% python3 -q
>>> import numpy as np
>>> np.set_printoptions(precision=2, suppress=True, linewidth=100)
>>> def rnd(a):
...     return np.round(a, 2) + 0
... 
>>> rng = np.random.default_rng(24254)
>>> ang = rng.uniform(0, 2 * np.pi, 13)
>>> O, _ = np.linalg.qr(np.array([[-0.3, -0.9], [1.5, -0.4], [1.1, 0.5]]))
>>> m1 = 3 * np.c_[np.cos(ang), np.sin(ang)] @ O.T
>>> rnd(m1)
array([[ 1.49, -1.55, -2.09],
       [-2.01,  0.8 ,  2.08],
       [ 1.39, -1.66, -2.08],
       [ 1.72,  2.46,  0.02],
       [ 0.08, -2.58, -1.53],
       [-1.38,  1.67,  2.07],
       [ 1.2 ,  2.69,  0.56],
       [ 1.8 ,  2.4 , -0.08],
       [-0.27,  2.5 ,  1.64],
       [-2.24,  0.28,  1.98],
       [-1.03,  2.  ,  1.98],
       [-1.63, -2.52, -0.12],
       [ 0.53,  2.73,  1.13]])
>>> Uu, s, Vt = np.linalg.svd(m1)
>>> np.argmax(s[:-1] / (s[1:] + 1e-6)) + 1
np.int64(2)
>>> rnd(s)
array([8.82, 6.25, 0.  ])
>>> M2 = Uu[:, :2] @ np.diag(s[:2]) @ Vt[:2]
>>> rnd(np.linalg.norm(m1 - M2) / np.linalg.norm(m1))
np.float64(0.0)
>>> print(rnd(np.abs(m1 - M2).max()))
0.0
>>> rnd(M2)
array([[ 1.49, -1.55, -2.09],
       [-2.01,  0.8 ,  2.08],
       [ 1.39, -1.66, -2.08],
       [ 1.72,  2.46,  0.02],
       [ 0.08, -2.58, -1.53],
       [-1.38,  1.67,  2.07],
       [ 1.2 ,  2.69,  0.56],
       [ 1.8 ,  2.4 , -0.08],
       [-0.27,  2.5 ,  1.64],
       [-2.24,  0.28,  1.98],
       [-1.03,  2.  ,  1.98],
       [-1.63, -2.52, -0.12],
       [ 0.53,  2.73,  1.13]])
>>> np.linalg.matrix_rank(m1, rtol=0.05)
np.int64(2)
>>> np.linalg.matrix_rank(M2)
np.int64(2)
>>> print(rnd(np.linalg.norm(m1 - M2, 2)), rnd(s[2]))
0.0 0.0
>>> mat = np.load("data.npy")
>>> mat
array([[ 4, -2,  1],
       [ 3, -1,  1],
       [-2, -1, -1],
       [-1, -2, -1],
       [ 1, -1,  0],
       [ 0,  0,  0],
       [ 0,  0,  0],
       [ 1, -1,  0],
       [ 0,  0,  0],
       [-2, -1, -1],
       [ 0,  0,  0],
       [ 0,  0,  0],
       [-2, -1, -1],
       [-2, -1, -1],
       [-2, -1, -1],
       [ 1, -1,  0],
       [ 0,  0,  0],
       [ 1, -1,  0],
       [-2, -1, -1],
       [ 3, -1,  1],
       [ 0,  0,  0],
       [ 1, -1,  0],
       [ 2, -3,  0],
       [ 1, -1,  0],
       [ 3, -1,  1],
       [ 0,  0,  0]])
>>> # rows 5 and 6 are equal
>>> cent = mat[[23, 11]].astype(float)
>>> for _ in range(7):
...     idx = np.linalg.norm(mat[:, None] - cent, axis=-1).argmin(axis=1)
...     cent = np.array([mat[idx == j].mean(axis=0) for j in range(2)])
... 
>>> idx
array([0, 0, 1, 1, 0, 1, 1, 0, 1, 1, 1, 1, 1, 1, 1, 0, 1, 0, 1, 0, 1, 0, 0, 0, 0, 1])
>>> rnd(cent[1] - cent[0])
array([-2.78,  0.74, -0.83])
>>> rnd(cent)
array([[ 1.91, -1.27,  0.36],
       [-0.87, -0.53, -0.47]])
